In [1]: import numpy as np

In [2]: np.set_printoptions(precision=3, suppress=True, linewidth=200)

In [3]: K = np.load("run1.npy")

In [4]: print(K)
[[  0.1   0.9  -0.7   1.   -1.2  -0.4   0.2  -1.2  -0.3  -1.2   0.7   0.9]
 [ -0.3   0.4  -0.1   0.9  -1.8   0.1   0.3  -2.5   0.3   1.6   0.2  -0.5]
 [ -0.5  -0.7   1.4  -0.8  -0.3   0.7  -1.6   0.5   0.8  -1.1   1.2  -1.1]
 [  0.3   0.3  -0.3   2.   -0.8   0.8   0.2   0.    0.    0.5  -0.4  -0.3]
 [  0.4   0.9   0.7   1.5  -0.9  -0.6  -0.3   1.1   0.9  -0.4  -0.7  -1.6]
 [ -0.8   0.   -0.4   0.1   1.7  -0.9  -0.7   0.4  -2.   -1.4  -0.5   1.4]
 [  1.3  -1.1  -0.6  -0.5   0.7   0.8   0.1  -0.4  -1.7   0.6   0.8   1.5]
 [ -2.6  -1.3   0.8   0.8   0.8   2.   -0.1   2.5  -0.6   1.2  -1.7  -0.2]
 [  0.8  -1.   -0.2  -0.3  -0.5   1.    0.3  -0.6  -2.5  -0.1   0.2  -2. ]
 [ -0.7   0.4   1.1   1.3  -0.6  -1.2   0.2   0.9  -0.4  -0.6  -1.4   0. ]
 [  0.5  -1.5  -0.7   0.1  -0.7  -0.1   1.8   0.7   0.5   2.1  -0.3   2.9]
 [ -0.6   0.7  -0.4   2.   -1.7  -0.1   0.8   0.7  -0.4   0.4  -0.3   0.4]
 [  0.5   0.   -0.1  -0.1  -1.6  -0.3   1.4   0.8  -0.3  -0.3   0.2   1.8]
 [ -2.   -6.  -16.   -6.  -60.   -2.   -4.  -14.   22.   30.    2.   12. ]
 [  0.8  -0.3  -1.7   0.8  -0.4   0.6   0.5   0.8   1.8   1.5  -1.    0.3]
 [  1.1  -1.7  -0.3   0.1  -1.1  -0.5  -1.1  -2.3   1.   -1.7   1.9  -1.4]
 [ -1.1  -1.   -1.1  -0.3   1.2  -0.2   0.4   1.1   0.4   0.5  -0.3   0.1]
 [  0.3   0.    0.7   0.5  -0.3  -0.4   0.1  -0.5  -1.6  -0.6  -2.2   0.8]
 [  1.1  -0.6   1.5  -0.2   0.5   1.    0.6  -0.4   0.3   1.6  -0.1   0.7]
 [ -0.4   1.   -0.8  -0.6  -0.8  -0.4  -0.4  -0.7  -0.5   0.9  -0.5   0.4]
 [ -0.1  -1.2  -0.3   1.5   1.3   0.7   1.    0.3   0.4   1.7   2.3  -1.3]
 [  0.2  -0.7  -1.4   0.    0.7  -0.7  -1.5   0.1  -0.8   0.6   0.9  -0.2]
 [ -0.5   1.   -0.6   0.5   0.5  -0.9   0.3  -0.3   0.2  -1.5  -1.2   0.3]
 [ -0.8   0.2  -0.3  -0.1   0.8  -1.1  -1.   -0.4  -0.3   0.6   0.1   0.5]
 [  0.    0.4   1.    1.   -0.1  -0.4   0.6   1.2   0.9   0.3   1.2   0.2]
 [  1.3  -0.6  -0.8  -0.4  -0.1  -0.6  -1.2   1.4  -1.1   0.3   0.    0.3]
 [  0.    0.4   0.4   1.   -0.9  -2.4  -0.9   0.2   0.2  -0.7   0.1   0.5]
 [  1.1   0.2   0.   -0.8   0.1  -1.4   0.6  -0.3  -0.1  -1.4  -1.4  -1.2]
 [ -0.4  -2.2  -0.3  -0.1   0.2   0.6   1.3   0.9  -0.8  -0.7   2.5  -0.5]
 [  0.1   1.7   0.6  -1.   -0.4   0.8  -0.8   2.4   1.5   0.5  -0.9   1.3]
 [ -1.4   0.6  -1.   -2.3   0.3   0.1  -0.7   0.5  -2.   -0.6  -1.1  -1.9]
 [ -1.3   0.6  -1.8   0.4   0.6   0.1  -1.1  -1.4   0.7   1.2   0.5  -0.1]
 [  1.5  -0.4   0.6   1.   -0.3  -1.3  -0.2   0.3   0.5   0.   -0.2  -0.5]
 [  2.6  -0.9   1.3   1.6   3.3  -1.1  -1.1  -0.5  -0.1  -0.1   1.    0.8]
 [ -0.8   0.9  -0.5   0.   -0.2   1.6   0.2  -1.    0.3  -1.3  -0.8   1.7]
 [  0.1  -0.5   0.1   0.1  -0.5   0.2  -0.9   0.3   1.2   0.2   2.    1. ]
 [ -0.7   1.2  -1.5   0.2   0.7   0.7  -2.2  -1.2  -0.5   0.   -0.8   0.8]
 [ -0.9  -1.   -1.1  -0.7  -0.9  -0.1  -0.3  -1.    0.2  -1.3   0.2   0.8]
 [ -0.5   0.3  -0.5  -0.5   0.4  -1.1  -0.7   1.   -0.9   3.2  -0.7  -0.3]
 [ -0.3   1.5   0.1   0.5   0.9   2.1  -0.1   0.4   0.4   1.    1.   -1.3]
 [  2.    0.1  -1.1   2.   -0.1  -0.5  -0.5   0.4  -0.1  -0.7   0.5   0. ]
 [  0.7   1.7   1.5   0.2   0.4   0.9   0.2   0.    0.3   1.4   1.1  -1.2]
 [ -1.6   0.1   2.4  -0.7  -0.3   1.2  -0.3   1.5   0.5   0.8  -0.5  -0.3]
 [  0.    0.5  -0.3  -0.6   0.8   0.    0.4   0.    0.3   1.2   0.1  -1.8]
 [ -1.5   1.9  -0.2  -1.7  -0.4   1.8   1.2  -0.3   1.1   0.3   0.    0.5]]

In [5]: labels = K[:, 6] > np.median(K[:, 6])

In [6]: f = K[labels].mean(axis=0) - K[~labels].mean(axis=0)

In [7]: print(f)
[ 0.264  0.244  0.704  0.492  2.243  0.439  1.521  0.365 -0.972 -1.14  -0.17  -0.324]

In [8]: print(((K - K.mean(axis=0)) @ f > 0).astype(int))
[1 0 1 1 1 1 1 1 1 1 1 1 1 0 1 1 1 1 1 1 1 1 1 1 1 1 1 1 1 1 1 1 1 1 1 1 1 1 1 1 1 1 1 1 1]

In [9]: print(labels.astype(int))
[1 1 0 1 0 0 1 0 1 1 1 1 1 0 1 0 1 1 1 0 1 0 1 0 1 0 0 1 1 0 0 0 0 0 1 0 0 0 0 0 0 1 0 1 1]

In [10]: cov = np.cov(K, rowvar=False)

In [11]: print(K.std(axis=0))
[1.036 1.297 2.514 1.305 8.891 1.003 1.017 2.315 3.378 4.524 1.066 2.056]

In [12]: print(np.median(K, axis=0))
[ 0.   0.1 -0.3  0.1 -0.2 -0.1 -0.1  0.2  0.2  0.3  0.   0.2]
